% ipython --no-banner

In [1]: import numpy as np

In [2]: from numpy import linalg as LA

In [3]: np.set_printoptions(precision=1, suppress=True, linewidth=200)

In [4]: rnd = lambda a: np.round(a, 1) + 0

In [5]: data = np.load("out15.npy")

In [6]: data
Out[6]: 
array([[2, 1, 0, 0],
       [3, 1, 0, 0],
       [0, 0, 2, 1],
       [0, 0, 3, 1]])

In [7]: out = data[0, 0] * data[1:] - np.outer(data[1:, 0], data[0])

In [8]: out
Out[8]: 
array([[ 0, -1,  0,  0],
       [ 0,  0,  4,  2],
       [ 0,  0,  6,  2]])

In [9]: LA.matrix_rank(out), LA.matrix_rank(data)
Out[9]: (np.int64(3), np.int64(4))

In [10]: np.flatnonzero(~out.round(6).any(axis=1))
Out[10]: array([], dtype=int64)

In [11]: mat = np.load("w.npy")

In [12]: mat
Out[12]: 
array([[ -8,   5,   0,  -3],
       [  0,   4,  -8,   3],
       [ -4,   5, -13,  12],
       [ -5,  -2, -15,  16],
       [ -1, -10,  -8,  20],
       [ -5,  -9,   0,  25],
       [  3, -13,   1,  22],
       [ -5, -12,   2,  23],
       [-13,  -3,  10,  19],
       [-10,   4,  10,  25],
       [ -7,  11,   5,  27],
       [-11,   2,   3,  18],
       [-16,  -2,  -2,  16],
       [-11, -11,   6,  11],
       [ -7,  -2,  15,   3],
       [-10, -11,  11,   5],
       [ -2, -10,  10,  -3],
       [  7,  -3,   7,   6]])

In [13]: Xc = mat - mat.mean(axis=0)

In [14]: Uu, sv, Vh = LA.svd(Xc, full_matrices=False)

In [15]: (np.sign(Uu[:, 0]) == np.sign(Uu[0, 0])).astype(int)
Out[15]: array([1, 1, 0, 0, 0, 0, 0, 0, 0, 0, 0, 0, 0, 1, 1, 1, 1, 1])

In [16]: rnd(sv)
Out[16]: array([41.4, 35.7, 30.2, 20.4])

In [17]: rnd(Xc.mean(axis=0))
Out[17]: array([0., 0., 0., 0.])

In [18]: rnd((sv ** 2).sum() ** 2 / (sv ** 4).sum())
Out[18]: np.float64(3.3)

In [19]: np.abs(Vh[0]).argmax()
Out[19]: np.int64(3)

In [20]: rnd(Vh[0] * np.sign(Vh[0, np.abs(Vh[0]).argmax()]))
Out[20]: array([-0.1,  0.1, -0.4,  0.9])

In [21]: vec = np.array([2, 1, 2, 1])

In [22]: rhs = mat @ vec

In [23]: b, lr = np.zeros(4), 1 / LA.norm(mat, 2) ** 2

In [24]: for i in range(20):
    ...:     b -= lr * mat.T @ (mat @ b - rhs)
    ...:     if i % 5 == 0: print(i, round(LA.norm(mat @ b - rhs), 1))
    ...: 
0 64.4
5 39.7
10 25.9
15 17.1

In [25]: rnd(LA.cond(mat))
Out[25]: np.float64(3.5)

In [26]: out = np.c_[mat[:, :1] @ np.array([[6]]), np.array([-5, -5, 2, 5, 0, -1, -5, 0, 8, 0, -6, 7, 9, 8, 4, 4, -1, -8])]

In [27]: out
Out[27]: 
array([[-48,  -5],
       [  0,  -5],
       [-24,   2],
       [-30,   5],
       [ -6,   0],
       [-30,  -1],
       [ 18,  -5],
       [-30,   0],
       [-78,   8],
       [-60,   0],
       [-42,  -6],
       [-66,   7],
       [-96,   9],
       [-66,   8],
       [-42,   4],
       [-60,   4],
       [-12,  -1],
       [ 42,  -8]])

In [28]: LA.matrix_rank(np.c_[mat, out])
Out[28]: np.int64(5)

In [29]: rnd(LA.norm(LA.qr(mat)[0].T @ out, axis=0) ** 2 / ((out ** 2).sum(axis=0) + 1e-12))
Out[29]: array([1. , 0.6])

In [30]: vec = np.array([-1, 5, -2, 5])

In [31]: h1 = np.maximum(data @ vec, 0)

In [32]: rnd(np.tanh(data @ vec))
Out[32]: array([ 1. ,  1. ,  0.8, -0.8])

In [33]: np.flatnonzero(h1 > 1e-9)
Out[33]: array([0, 1, 2])

In [34]: h1
Out[34]: array([3, 2, 1, 0])

In [35]: data.T @ h1
Out[35]: array([12,  5,  2,  1])

In [36]: out = mat[0, 0] * mat[1:] - np.outer(mat[1:, 0], mat[0])

In [37]: out
Out[37]: 
array([[   0,  -32,   64,  -24],
       [   0,  -20,  104, -108],
       [   0,   41,  120, -143],
       [   0,   85,   64, -163],
       [   0,   97,    0, -215],
       [   0,   89,   -8, -167],
       [   0,  121,  -16, -199],
       [   0,   89,  -80, -191],
       [   0,   18,  -80, -230],
       [   0,  -53,  -40, -237],
       [   0,   39,  -24, -177],
       [   0,   96,   16, -176],
       [   0,  143,  -48, -121],
       [   0,   51, -120,  -45],
       [   0,  138,  -88,  -70],
       [   0,   90,  -80,   18],
       [   0,  -11,  -56,  -27]])

In [38]: rnd(mat[:, 0] / mat[0, 0])
Out[38]: array([ 1. ,  0. ,  0.5,  0.6,  0.1,  0.6, -0.4,  0.6,  1.6,  1.2,  0.9,  1.4,  2. ,  1.4,  0.9,  1.2,  0.2, -0.9])

In [39]: np.flatnonzero(~out.round(6).any(axis=1))
Out[39]: array([], dtype=int64)

In [40]: K, _ = LA.qr(np.array([[-0.3, 1.0, -0.2, 1.2, -1.7],
    ...:     [1.2, 0.3, -0.9, 0.2, 0.2],
    ...:     [0.2, -2.3, 0.2, -0.5, 0.0],
    ...:     [0.0, 1.3, -1.0, 0.2, -0.3],
    ...:     [0.2, -2.5, -0.8, -1.0, -0.6]]))

In [41]: rnd(K)
Out[41]: 
array([[-0.2, -0.2,  0.3, -0.9,  0.1],
       [ 0.9, -0.3,  0. , -0.2,  0.1],
       [ 0.2,  0.6, -0.2, -0.3, -0.7],
       [ 0. , -0.3,  0.7,  0.2, -0.6],
       [ 0.2,  0.6,  0.6,  0.1,  0.4]])

In [42]: vec = np.array([1, 0, 1, 1, 2])

In [43]: rhs = K @ vec

In [44]: b, lr = np.zeros(5), 1 / LA.norm(K, 2) ** 2

In [45]: for i in range(12):
    ...:     b -= lr * K.T @ (K @ b - rhs)
    ...:     if i % 2 == 0: print(i, round(LA.norm(K @ b - rhs), 1))
    ...: 
0 0.0
2 0.0
4 0.0
6 0.0
8 0.0
10 0.0

In [46]: rnd(LA.cond(K))
Out[46]: np.float64(1.0)

In [47]: rnd(b)
Out[47]: array([1., 0., 1., 1., 2.])

In [48]: vec = np.array([3, 1, -2, 3, -4])

In [49]: rhs = K @ vec

In [50]: rnd(rhs)
Out[50]: array([-4.7,  1.7,  3.1,  1.2, -1.6])

In [51]: rnd(LA.solve(K.T, K[0]))
Out[51]: array([1., 0., 0., 0., 0.])

In [52]: rnd(LA.solve(K, rhs))
Out[52]: array([ 3.,  1., -2.,  3., -4.])

In [53]: rnd(LA.solve(K, K[:, 1]))
Out[53]: array([0., 1., 0., 0., 0.])

In [54]: feats = np.load("case0.npy")

In [55]: feats
Out[55]: 
array([[ 6,  5,  4, -2],
       [ 5,  6,  5,  4],
       [ 4,  5,  6,  5],
       [-2,  4,  5,  6]])

In [56]: evals, V = LA.eig(feats)

In [57]: rnd(evals)
Out[57]: array([17.2,  8.1, -2.2,  0.9])

In [58]: rnd(np.sort(LA.eigvals(feats @ feats)))
Out[58]: array([  0.7,   4.7,  66.3, 294.3])

In [59]: np.prod(evals)
Out[59]: np.float64(-259.0)

In [60]: rnd(LA.norm(K, axis=0))
Out[60]: array([1., 1., 1., 1., 1.])

In [61]: rnd(LA.pinv(K))
Out[61]: 
array([[-0.2,  0.9,  0.2,  0. ,  0.2],
       [-0.2, -0.3,  0.6, -0.3,  0.6],
       [ 0.3,  0. , -0.2,  0.7,  0.6],
       [-0.9, -0.2, -0.3,  0.2,  0.1],
       [ 0.1,  0.1, -0.7, -0.6,  0.4]])

In [62]: rnd(K.T @ K)
Out[62]: 
array([[1., 0., 0., 0., 0.],
       [0., 1., 0., 0., 0.],
       [0., 0., 1., 0., 0.],
       [0., 0., 0., 1., 0.],
       [0., 0., 0., 0., 1.]])

In [63]: rng = np.random.default_rng(62)

In [64]: z = rng.permutation(5)

In [65]: out = K[:, z] * rng.choice([-1, 1], 5)

In [66]: rnd(out)
Out[66]: 
array([[-0.2, -0.1,  0.9,  0.2,  0.3],
       [ 0.9, -0.1,  0.2,  0.3,  0. ],
       [ 0.2,  0.7,  0.3, -0.6, -0.2],
       [ 0. ,  0.6, -0.2,  0.3,  0.7],
       [ 0.2, -0.4, -0.1, -0.6,  0.6]])

In [67]: Uu, _, Vh = LA.svd(K.T @ out)

In [68]: z
Out[68]: array([0, 4, 3, 1, 2])

In [69]: rnd(Uu @ Vh)
Out[69]: 
array([[ 1.,  0.,  0.,  0.,  0.],
       [ 0.,  0.,  0., -1.,  0.],
       [ 0.,  0.,  0.,  0.,  1.],
       [ 0.,  0., -1.,  0.,  0.],
       [ 0., -1.,  0.,  0.,  0.]])

In [70]: rnd(LA.lstsq(K, out)[0])
Out[70]: 
array([[ 1.,  0.,  0.,  0.,  0.],
       [ 0.,  0.,  0., -1.,  0.],
       [ 0.,  0.,  0.,  0.,  1.],
       [ 0.,  0., -1.,  0.,  0.],
       [ 0., -1.,  0.,  0.,  0.]])
